$ python -q
>>> import numpy as np
>>> from numpy import linalg as LA
>>> np.set_printoptions(precision=2, suppress=True, linewidth=120)
>>> def rnd(a):
...     return np.round(a, 2) + 0
... 
>>> W0 = np.load("m.npy")
>>> W0
array([[-7,  7, -7,  7, -7,  7],
       [ 5,  5,  5,  5,  5,  5],
       [ 0,  4,  0,  4,  0,  4],
       [-7,  7, -7,  7, -7,  7],
       [ 5,  5,  5,  5,  5,  5],
       [ 0,  4,  0,  4,  0,  4]])
>>> left, sigma, VT = LA.svd(W0)
>>> vecs = VT[:(sigma > 1e-8).sum()]
>>> rng = np.random.default_rng(38193)
>>> vec = W0[4] + -3 * W0[3] + rng.integers(2) * np.eye(6)[5]
>>> vec
array([ 26., -16.,  26., -16.,  26., -16.])
>>> LA.matrix_rank(np.vstack([W0, vec]))
np.int64(2)
>>> rnd(LA.norm(vec - vecs.T @ vecs @ vec))
np.float64(0.0)
>>> rnd(vecs.T @ vecs)
array([[0.33, 0.  , 0.33, 0.  , 0.33, 0.  ],
       [0.  , 0.33, 0.  , 0.33, 0.  , 0.33],
       [0.33, 0.  , 0.33, 0.  , 0.33, 0.  ],
       [0.  , 0.33, 0.  , 0.33, 0.  , 0.33],
       [0.33, 0.  , 0.33, 0.  , 0.33, 0.  ],
       [0.  , 0.33, 0.  , 0.33, 0.  , 0.33]])
>>> rnd(np.trace(LA.pinv(W0) @ W0))
np.float64(2.0)
>>> np.unique(W0.round(6), axis=0).shape
(3, 6)
>>> LA.lstsq(W0[:-1].T, W0[-1])[2]
np.int32(2)
>>> rnd(W0 @ LA.pinv(W0) @ W0)
array([[-7.,  7., -7.,  7., -7.,  7.],
       [ 5.,  5.,  5.,  5.,  5.,  5.],
       [ 0.,  4.,  0.,  4.,  0.,  4.],
       [-7.,  7., -7.,  7., -7.,  7.],
       [ 5.,  5.,  5.,  5.,  5.,  5.],
       [ 0.,  4.,  0.,  4.,  0.,  4.]])
>>> rnd(LA.norm(W0) ** 2 / LA.norm(W0, 2) ** 2)
np.float64(1.53)
>>> rnd(LA.norm(W0[1] - W0[5]))
np.float64(8.83)
>>> rnd(LA.norm(W0, 2))
np.float64(25.37)
>>> LA.norm(W0, axis=1).argmax()
np.int64(0)
>>> A = np.loadtxt("test1.csv", delimiter=",")
>>> A
array([[-0.55, -0.03,  0.06,  2.95],
       [-0.14,  1.5 , -2.43,  0.9 ],
       [-1.03, -1.6 , -0.22, -2.31],
       [ 0.78,  0.73, -2.62,  1.01],
       [-2.11,  1.96, -0.45, -0.71],
       [ 0.91, -1.82,  1.12,  1.9 ],
       [-1.7 ,  0.66, -0.68,  2.28],
       [ 1.66, -2.06,  0.23, -1.39],
       [ 0.85,  0.59,  0.18, -2.81],
       [-0.56, -2.29, -1.69, -0.76],
       [-1.98,  1.79, -0.92, -1.  ],
       [ 1.  ,  2.8 , -0.21, -0.34],
       [ 0.49, -0.81,  2.04,  1.99],
       [-1.31, -1.96,  0.13,  1.85],
       [-0.52,  1.14,  2.48, -1.14],
       [ 0.77,  0.76,  2.14,  1.8 ],
       [-1.26, -0.49, -0.08, -2.68],
       [-1.43,  1.59, -1.97,  0.73],
       [ 0.62, -1.59, -2.13,  1.24],
       [ 1.36,  1.45,  2.18,  0.55],
       [ 2.62,  0.71, -0.63, -1.11],
       [ 1.25, -2.57,  0.66,  0.62],
       [ 0.29,  0.6 , -2.75,  1.01],
       [-1.73,  0.53, -1.06,  2.14]])
>>> vec = np.array([-1, 2, -1, 1])
>>> target = A @ vec
>>> b, lr = np.zeros(4), 1 / LA.norm(A, 2) ** 2
>>> for i in range(6):
...     b -= lr * A.T @ (A @ b - target)
...     if i % 1 == 0: print(i, round(LA.norm(A @ b - target), 2))
... 
0 2.06
1 0.58
2 0.17
3 0.05
4 0.01
5 0.01
>>> rnd(LA.cond(A))
np.float64(1.45)
>>> mat = np.load("block17.npy")
>>> mat
array([[-0.21, -0.06,  4.98, -0.2 ],
       [ 0.  , -0.09,  2.46, -0.24],
       [ 0.48, -0.04, -7.43,  0.44],
       [ 0.01,  0.16,  2.52, -0.13],
       [-0.15,  0.03,  4.96, -0.31],
       [-0.14, -0.01, -0.05,  0.05],
       [-0.25, -0.13,  0.08,  0.04],
       [ 0.45,  0.  , -7.68,  0.45],
       [-0.2 ,  0.  ,  5.04, -0.11],
       [-0.1 ,  0.04, -2.37, -0.01],
       [ 0.16, -0.05, -7.56,  0.32],
       [ 0.05, -0.1 ,  2.65, -0.15],
       [ 0.27,  0.  , -2.49,  0.1 ],
       [-0.24, -0.03,  5.03, -0.23],
       [ 0.17,  0.07, -4.9 ,  0.21],
       [ 0.3 , -0.04, -7.45,  0.33],
       [ 0.18, -0.08, -2.35,  0.08],
       [-0.35, -0.05,  7.5 , -0.19]])
>>> Xs = mat - mat.mean(axis=0)
>>> left, sigma, VT = LA.svd(Xs, full_matrices=False)
>>> rnd(VT[0] * np.sign(VT[0, np.abs(VT[0]).argmax()]))
array([-0.04,  0.  ,  1.  , -0.04])
>>> rnd(sigma ** 2 / (sigma ** 2).sum())
array([1., 0., 0., 0.])
>>> rnd(np.abs(VT[-1]))
array([0.09, 0.94, 0.01, 0.33])
>>> rnd((sigma ** 2).sum() ** 2 / (sigma ** 4).sum())
np.float64(1.0)
>>> np.abs(VT[0]).argmax()
np.int64(2)
>>> np.abs(left[:, 0]).argmax()
np.int64(17)
>>> (np.sign(left[:, 0]) == np.sign(left[0, 0])).astype(int)
array([1, 1, 0, 1, 1, 1, 1, 0, 1, 0, 0, 1, 0, 1, 0, 0, 0, 1])
>>> W2 = mat[[10, 4]].astype(float)
>>> for _ in range(6):
...     labels = LA.norm(mat[:, None] - W2, axis=-1).argmin(axis=1)
...     W2 = np.array([mat[labels == j].mean(axis=0) for j in range(2)])
... 
>>> labels
array([1, 1, 0, 1, 1, 1, 1, 0, 1, 0, 0, 1, 0, 1, 0, 0, 0, 1])
>>> np.abs(W2[1] - W2[0]).argmax()
np.int64(2)
>>> rnd(W2[1] - W2[0])
array([-0.39, -0.02,  8.8 , -0.39])
>>> vec = np.array([1, -1, -5, -5])
>>> target = mat @ vec
>>> rnd(LA.solve(mat.T @ mat, mat.T @ target))
array([ 1., -1., -5., -5.])
>>> rnd(LA.pinv(mat) @ mat)
array([[1., 0., 0., 0.],
       [0., 1., 0., 0.],
       [0., 0., 1., 0.],
       [0., 0., 0., 1.]])
>>> target = target + 0.3 * rng.normal(size=18)
>>> rnd(target)
array([-23.85, -11.09,  35.59, -12.32, -23.21,   0.11,  -0.31,  36.69, -24.54,  11.38,  36.55, -13.08,  12.11, -24.18,
        23.96,  36.1 ,  11.58, -36.7 ])
>>> b, *_ = LA.lstsq(mat, target)
>>> b.round()
array([ 0., -1., -5., -3.])
>>> P = mat @ LA.solve(mat.T @ mat, mat.T)
>>> np.allclose(P @ P, P)
True
>>> X = np.load("a.npy")
>>> X
array([[ 2,  2, -1,  1, -1,  2],
       [-2, -1, -2,  2,  0,  2],
       [ 2, -1, -2,  0,  1, -2],
       [ 1, -1,  2,  2,  0, -2],
       [-2, -2,  1,  0, -2,  1],
       [ 0,  0, -2, -2,  1, -1]])
>>> other = X / np.sqrt((X ** 2).mean(axis=1, keepdims=True))
>>> rnd(other[1])
array([-1.19, -0.59, -1.19,  1.19,  0.  ,  1.19])
>>> LA.matrix_rank(X - X.mean(axis=1, keepdims=True))
np.int64(5)
>>> rnd(X - X.mean(axis=1, keepdims=True))
array([[ 1.17,  1.17, -1.83,  0.17, -1.83,  1.17],
       [-1.83, -0.83, -1.83,  2.17,  0.17,  2.17],
       [ 2.33, -0.67, -1.67,  0.33,  1.33, -1.67],
       [ 0.67, -1.33,  1.67,  1.67, -0.33, -2.33],
       [-1.33, -1.33,  1.67,  0.67, -1.33,  1.67],
       [ 0.67,  0.67, -1.33, -1.33,  1.67, -0.33]])
>>> LA.matrix_rank(other) == LA.matrix_rank(X)
np.True_
>>> rnd(LA.svd(X, compute_uv=False))
array([5.48, 4.72, 4.12, 3.38, 1.8 , 0.25])
>>> X - X[0]
array([[ 0,  0,  0,  0,  0,  0],
       [-4, -3, -1,  1,  1,  0],
       [ 0, -3, -1, -1,  2, -4],
       [-1, -3,  3,  1,  1, -4],
       [-4, -4,  2, -1, -1, -1],
       [-2, -2, -1, -3,  2, -3]])
>>> X[:, 6]
Traceback (most recent call last):
  File "<python-input-64>", line 1, in <module>
    X[:, 6]
    ~^^^^^^
IndexError: index 6 is out of bounds for axis 1 with size 6
>>> X.sum(axis=1)
array([ 5, -1, -2,  2, -4, -4])
>>> np.unravel_index(np.abs(X).argmax(), X.shape)
(np.int64(0), np.int64(0))
>>> X.shape
(6, 6)
>>> rnd(LA.norm(X))
np.float64(9.17)
>>> J = np.load("case1.npy")
>>> rnd(J)
array([[0.17, 0.17, 0.17, 0.17, 0.08, 0.25],
       [0.22, 0.22, 0.  , 0.33, 0.22, 0.  ],
       [0.  , 0.22, 0.11, 0.22, 0.22, 0.22],
       [0.27, 0.09, 0.18, 0.27, 0.09, 0.09],
       [0.15, 0.08, 0.15, 0.23, 0.15, 0.23],
       [0.  , 0.14, 0.21, 0.21, 0.21, 0.21]])
>>> q, vecs = LA.qr(J[:, :5])[0], LA.qr(J[:, 5:])[0]
>>> sigma = LA.svd(q.T @ vecs, compute_uv=False)
>>> rnd(sigma)
array([0.98])
>>> rnd(LA.norm(q @ q.T - vecs @ vecs.T, 2))
np.float64(1.0)
>>> K = np.load("dump.npy")
>>> K
array([[ 3, -5,  1, -3],
       [-1,  3,  3, -2],
       [-4,  1, -5,  4],
       [-5,  3,  5,  0]])
>>> LA.matrix_power(K, 4)
array([[ 1155, -2133, -1667,   248],
       [ -409,   266,  -868,   490],
       [ -757,  1754,  2052,  -525],
       [-2091,  2374,  -980,  1212]])
>>> rnd(np.sort(np.abs(LA.eigvals(K))))
array([2.21, 2.9 , 6.76, 7.07])
>>> np.trace(K)
np.int64(1)
>>> vec = np.array([9, -6, 4, -2])
>>> target = K @ vec
>>> b, lr = np.zeros(4), 1 / LA.norm(K, 2) ** 2
>>> for i in range(200):
...     b -= lr * K.T @ (K @ b - target)
...     if i % 50 == 0: print(i, round(LA.norm(K @ b - target), 2))
... 
0 7.01
50 2.2
100 1.08
150 0.53
>>> rnd(b)
array([ 8.92, -5.98,  3.9 , -2.19])
>>> E = np.loadtxt("out19.csv", delimiter=",")
>>> E
array([[0.3, 0. , 3. , 1. , 0. , 0. ],
       [1. , 1.3, 2. , 0. , 2. , 0. ],
       [0. , 3. , 2.3, 3. , 2. , 2. ],
       [2. , 0. , 3. , 3.3, 3. , 2. ],
       [0. , 3. , 3. , 3. , 3.3, 3. ],
       [0. , 0. , 3. , 1. , 0. , 0.3]])
>>> P = np.triu(np.array([[0, 1, 4, 2], [3, 4, 2, 2], [4, 3, 2, 3], [5, 5, 0, 2]]), 1) + np.eye(4)
>>> other = P @ K @ LA.inv(P)
>>> np.trace(other), np.trace(K)
(np.float64(1.0), np.int64(1))
>>> LA.matrix_rank(other)
np.int64(4)
>>> P @ K - K @ P
array([[-27.,  10.,  -9.,  15.],
       [-18.,   9.,  -2.,  -5.],
       [-15.,  13.,  29.,  21.],
       [  0.,   5.,  14., -11.]])
>>> LA.cond(E) > 100
np.True_
>>> t3 = np.stack([E, 4 * E, E[::-1]])
>>> (t3 @ E.T).shape
(3, 6, 6)
>>> t3.shape
(3, 6, 6)
>>> LA.matrix_rank(t3.reshape(3, -1))
np.int64(2)
>>> rnd(LA.norm(t3, axis=(1, 2)))
array([12.08, 48.32, 12.08])
>>> left, sigma, VT = LA.svd(E, full_matrices=False)
>>> rnd(VT @ VT.T)
array([[1., 0., 0., 0., 0., 0.],
       [0., 1., 0., 0., 0., 0.],
       [0., 0., 1., 0., 0., 0.],
       [0., 0., 0., 1., 0., 0.],
       [0., 0., 0., 0., 1., 0.],
       [0., 0., 0., 0., 0., 1.]])
>>> np.abs(left[:, 0]).round(6).argmax()
np.int64(4)
>>> rnd(np.cumsum(sigma ** 2) / np.sum(sigma ** 2))
array([0.83, 0.92, 0.97, 1.  , 1.  , 1.  ])
>>> rnd(np.abs(VT[0]))
array([0.12, 0.33, 0.56, 0.49, 0.45, 0.35])
>>> rnd(left.T @ E @ VT.T)
array([[10.99,  0.  ,  0.  ,  0.  ,  0.  ,  0.  ],
       [ 0.  ,  3.65,  0.  ,  0.  ,  0.  ,  0.  ],
       [ 0.  ,  0.  ,  2.64,  0.  ,  0.  ,  0.  ],
       [ 0.  ,  0.  ,  0.  ,  2.08,  0.  ,  0.  ],
       [ 0.  ,  0.  ,  0.  ,  0.  ,  0.77,  0.  ],
       [ 0.  ,  0.  ,  0.  ,  0.  ,  0.  ,  0.  ]])
>>> (sigma > 1e-8).sum()
np.int64(6)
>>> rnd(left.T @ left)
array([[1., 0., 0., 0., 0., 0.],
       [0., 1., 0., 0., 0., 0.],
       [0., 0., 1., 0., 0., 0.],
       [0., 0., 0., 1., 0., 0.],
       [0., 0., 0., 0., 1., 0.],
       [0., 0., 0., 0., 0., 1.]])
>>> W2 = 3 * np.array([[0.2, -1.9, 0.0, 0.0, 0.8], [1.3, -0.5, 0.3, -0.2, 0.4]])
>>> labels = rng.integers(0, 2, 21)
>>> M = W2[labels] + rng.normal(size=(21, 5))
>>> rnd(M)
array([[ 3.2 , -0.23, -0.08, -0.94,  0.72],
       [-0.34, -6.54,  1.02,  2.31,  4.12],
       [ 4.68, -0.43,  0.54,  0.47,  1.1 ],
       [ 1.15, -5.51, -0.51,  0.43,  4.28],
       [ 0.8 , -5.67,  1.79,  0.99,  1.99],
       [ 4.81, -2.56,  0.29, -1.12,  0.4 ],
       [ 1.26, -4.99, -2.15,  0.15,  2.39],
       [ 0.67, -5.61, -1.  ,  1.05,  1.71],
       [ 1.21, -4.19, -1.45,  0.84,  3.63],
       [ 0.58, -3.73,  1.59, -0.52,  2.92],
       [ 3.09, -0.42,  1.4 ,  0.66,  2.42],
       [ 1.96, -6.08, -0.8 ,  0.3 ,  2.51],
       [ 4.26, -4.04,  1.5 ,  0.25,  2.6 ],
       [ 0.06, -6.72,  0.93, -0.07,  2.5 ],
       [-0.24, -5.53, -0.29, -0.75,  3.31],
       [ 3.2 , -6.47,  1.05,  1.19,  0.59],
       [ 0.52, -5.2 ,  0.25,  0.12,  1.22],
       [ 3.82, -1.86,  1.82, -0.32,  2.59],
       [ 4.67, -4.03,  1.12,  0.35,  1.72],
       [ 2.47, -4.13,  2.6 ,  0.99,  2.45],
       [-0.97, -4.26, -0.49, -0.27,  2.22]])
>>> rnd(LA.svd(M, compute_uv=False))
array([24.74, 10.37,  5.15,  4.69,  3.19])
>>> rnd(LA.norm(M))
np.float64(27.89)
>>> LA.matrix_rank(M)
np.int64(5)
>>> rnd(np.abs(M).max())
np.float64(6.72)
>>> np.count_nonzero(M)
np.int64(105)
>>> np.unravel_index(np.abs(M).argmax(), M.shape)
(np.int64(13), np.int64(1))
>>> labels = M[:, 4] > np.median(M[:, 4])
>>> f = M[labels].mean(axis=0) - M[~labels].mean(axis=0)
>>> np.argsort(-np.abs(f).round(6), kind="stable")
array([4, 1, 0, 2, 3])
>>> G = np.cov(mat, rowvar=False)
>>> np.argsort(-mat.std(axis=0).round(6), kind="stable")
array([2, 0, 3, 1])
>>> rnd(np.median(mat, axis=0))
array([ 0.  , -0.04,  0.02,  0.02])
>>> rnd(mat.std(axis=0))
array([0.24, 0.07, 4.95, 0.24])
>>> rnd(LA.eigvalsh(G)[::-1])
array([26.05,  0.02,  0.01,  0.  ])
>>> rnd(G)
array([[ 0.06,  0.  , -1.09,  0.05],
       [ 0.  ,  0.  , -0.01,  0.  ],
       [-1.09, -0.01, 25.95, -1.17],
       [ 0.05,  0.  , -1.17,  0.06]])
